% python3 -q
>>> import numpy as np
>>> np.set_printoptions(precision=4, suppress=True, linewidth=120)
>>> X = np.load("w.npy")
>>> print(X)
[[ 19.1316  19.337  -40.0333 -57.5219 -39.313  -40.5325]
 [ 20.5533  18.949  -39.8401 -59.2466 -38.4749 -38.9588]
 [ 19.0528  21.0094 -38.0638 -61.526  -39.3958 -40.5374]
 [ 21.712   19.3978 -40.6377 -58.8278 -40.976  -39.819 ]
 [ 20.9736  21.12   -41.5293 -59.1955 -39.5813 -39.3061]
 [ 20.9211  20.6162 -40.9732 -58.4971 -42.2987 -39.0293]
 [ 18.8742  18.5795 -40.9482 -60.6093 -38.6355 -37.7975]
 [ 19.2661  19.8259 -39.102  -60.0276 -41.7377 -39.1306]
 [ 20.8196  20.2514 -38.8733 -58.5794 -40.4457 -41.4527]
 [ 19.4683  19.0224 -38.6161 -61.6427 -41.792  -39.4184]
 [ 19.1792  20.223  -41.2525 -59.1632 -38.1398 -40.1607]
 [ 19.7451  20.3919 -40.9987 -60.9623 -40.4742 -40.8313]
 [ 20.5135  18.8285 -42.4143 -59.9815 -40.608  -40.7703]
 [ 21.2178  19.651  -39.9112 -60.3636 -38.8718 -39.2066]
 [ 18.2807  20.281  -39.7404 -57.7992 -40.7858 -40.1544]
 [ 18.0319  19.7877 -41.8849 -60.6083 -38.9774 -39.0257]
 [ 17.6585  18.6559 -38.8916 -59.9892 -40.2665 -41.0293]]
>>> round(np.log10(np.linalg.cond(X)))
2
>>> np.abs(np.linalg.svd(X)[2][-1])
array([0.2158, 0.9034, 0.0032, 0.0094, 0.0437, 0.3678])
>>> np.argsort(-np.linalg.norm(X, axis=0).round(6), kind="stable")[:3]
array([3, 2, 4])
>>> [round(float(x), 4) for x in np.linalg.svd(X, compute_uv=False)[:3]]
[394.3989, 5.7449, 5.547]
>>> print(np.linalg.matrix_rank(X, rtol=0.1))
1
>>> np.linalg.cond(X) > 100
np.True_
>>> d = np.linalg.norm(X[:, None] - X[None], axis=-1)
>>> np.flatnonzero(d[8] < d.mean() / 2)
array([8])
>>> F = np.array([[0, 1, 0], [2, 0, 2], [0, 2, 0], [2, 2, 1]])
>>> F[:, 1] = -2 * F[:, 2]
>>> F
array([[ 0,  0,  0],
       [ 2, -4,  2],
       [ 0,  0,  0],
       [ 2, -2,  1]])
>>> U, sv, Vt = np.linalg.svd(F)
>>> np.argmax(sv[:-1] / (sv[1:] + 1e-6)) + 1
np.int64(2)
>>> sv.round(4) + 0
array([5.6906, 0.7859, 0.    ])
>>> other = U[:, :2] @ np.diag(sv[:2]) @ Vt[:2]
>>> np.linalg.matrix_rank(other)
np.int64(2)
>>> other.round(4) + 0
array([[ 0.,  0.,  0.],
       [ 2., -4.,  2.],
       [ 0.,  0.,  0.],
       [ 2., -2.,  1.]])
>>> np.round(np.linalg.norm(F - other, 2), 4), round(float(sv[2]), 4)
(np.float64(0.0), 0.0)
>>> round(float(np.linalg.norm(F - other) / np.linalg.norm(F)), 4)
0.0
>>> M = np.load("m.npy")
>>> M
array([[ 0.9662, -0.001 ,  0.9585,  1.8651,  1.4507,  0.9635,  0.0775],
       [-3.1184,  0.0113, -3.0964, -6.2991, -4.6315, -3.162 , -0.0405],
       [-1.4046,  0.0457, -1.3879, -2.8247, -2.1471, -1.3584, -0.0258],
       [ 3.2201,  0.0967,  3.2863,  6.5844,  5.004 ,  3.3358,  0.0525],
       [-1.2423, -0.0109, -1.3269, -2.5493, -1.7427, -1.218 , -0.0077],
       [-4.2881, -0.04  , -4.3502, -8.6384, -6.4046, -4.3731,  0.0341],
       [ 0.5446,  0.0023,  0.6174,  1.1351,  0.9384,  0.5712, -0.0373],
       [ 2.6413, -0.0104,  2.5814,  5.0118,  3.7317,  2.5598,  0.022 ],
       [ 2.3819,  0.0247,  2.3716,  4.7042,  3.5627,  2.339 ,  0.0161],
       [ 2.1698, -0.0399,  2.1792,  4.3513,  3.264 ,  2.1972, -0.0152],
       [ 0.2343, -0.0478,  0.2327,  0.512 ,  0.3578,  0.3296,  0.0033],
       [ 5.0424,  0.0145,  5.1157, 10.22  ,  7.6734,  5.1519,  0.0805],
       [ 0.5208,  0.1134,  0.4491,  1.1703,  0.8565,  0.5161, -0.0757],
       [ 1.8913, -0.0221,  1.943 ,  3.8096,  2.8385,  1.8861, -0.0591],
       [-0.1516,  0.0009, -0.1708, -0.2281, -0.2111, -0.1519,  0.0406],
       [-3.2251, -0.0896, -3.3196, -6.5029, -4.852 , -3.3306, -0.0902],
       [-3.4284, -0.0335, -3.3418, -6.7131, -5.1089, -3.342 , -0.0269],
       [-0.4547, -0.0549, -0.488 , -0.9524, -0.7441, -0.5097, -0.0749],
       [-1.2832,  0.0668, -1.1641, -2.4495, -1.7002, -1.238 ,  0.0265],
       [ 3.5196,  0.0063,  3.5755,  7.1439,  5.33  ,  3.5442, -0.0764]])
>>> Ac = M - M.mean(axis=0)
>>> vecs = np.linalg.svd(Ac)[2][:1]
>>> other = Ac - Ac @ vecs.T @ vecs
>>> print(other.std(axis=0))
[0.0434 0.0464 0.0402 0.0324 0.0466 0.0345 0.0486]
>>> print(np.round(np.linalg.norm(other) / np.linalg.norm(Ac), 4))
0.0146
>>> np.round(np.diag(vecs.T @ vecs), 4) + 0
array([0.1074, 0.    , 0.1089, 0.4326, 0.2417, 0.1094, 0.    ])
>>> idx = M[:, 6] > np.median(M[:, 6])
>>> u = M[idx].mean(axis=0) - M[~idx].mean(axis=0)
>>> idx.astype(int)
array([1, 0, 0, 1, 1, 1, 0, 1, 1, 0, 1, 1, 0, 0, 1, 0, 0, 0, 1, 0])
>>> (((M - M.mean(axis=0)) @ u > 0) == idx).mean()
np.float64(0.55)
>>> u
array([1.0506, 0.0154, 1.0404, 2.0714, 1.5978, 1.0687, 0.0867])
>>> m1 = np.load("data.npy")
>>> m1
array([[-2, -1, -1, -2, -1, -1],
       [ 0, -1, -1,  0, -1, -1],
       [ 2,  1, -1,  2,  1, -1],
       [ 0,  0,  0, -4, -2, -2],
       [ 0,  0,  0,  0, -2, -2],
       [ 0,  0,  0,  4,  2, -2]])
>>> np.sort(np.abs(np.linalg.eigvals(m1)))
array([0.7044, 1.4088, 2.383 , 2.383 , 4.766 , 4.766 ])
>>> np.trace(m1)
np.int64(-12)
>>> t3 = np.stack([m1, -2 * m1, m1[::-1]])
>>> print((t3 @ m1.T).shape)
(3, 6, 6)
>>> np.linalg.norm(t3, axis=(1, 2))
array([ 9.1652, 18.3303,  9.1652])
>>> t3.shape
(3, 6, 6)
>>> w1 = np.array([[-2, -3, 0, 2, -2, -2],
...     [3, 0, 0, -2, 1, -2],
...     [0, -1, 1, 0, 1, 0],
...     [0, 1, 2, 1, -1, 2],
...     [1, -1, -3, 1, 1, 3],
...     [1, 0, 1, 1, 0, 0]])
>>> coef = np.array([3, 1, 3, 1, -3, -3])
>>> act = np.maximum(m1 @ w1 + coef, 0)
>>> (act > 0).mean(axis=0)
array([0.5   , 0.6667, 0.6667, 0.5   , 0.    , 0.1667])
>>> cent = np.array([[-7, -3, 2],
...     [-4, 9, -7],
...     [2, 7, 3],
...     [8, 5, -9],
...     [-3, -3, 2],
...     [5, -3, 2]])
>>> print(w1 @ cent)
[[ 38   1  -9]
 [-50 -16  22]
 [  3  -5  12]
 [ 21  25  -8]
 [ 11 -40  -1]
 [  3   9  -4]]
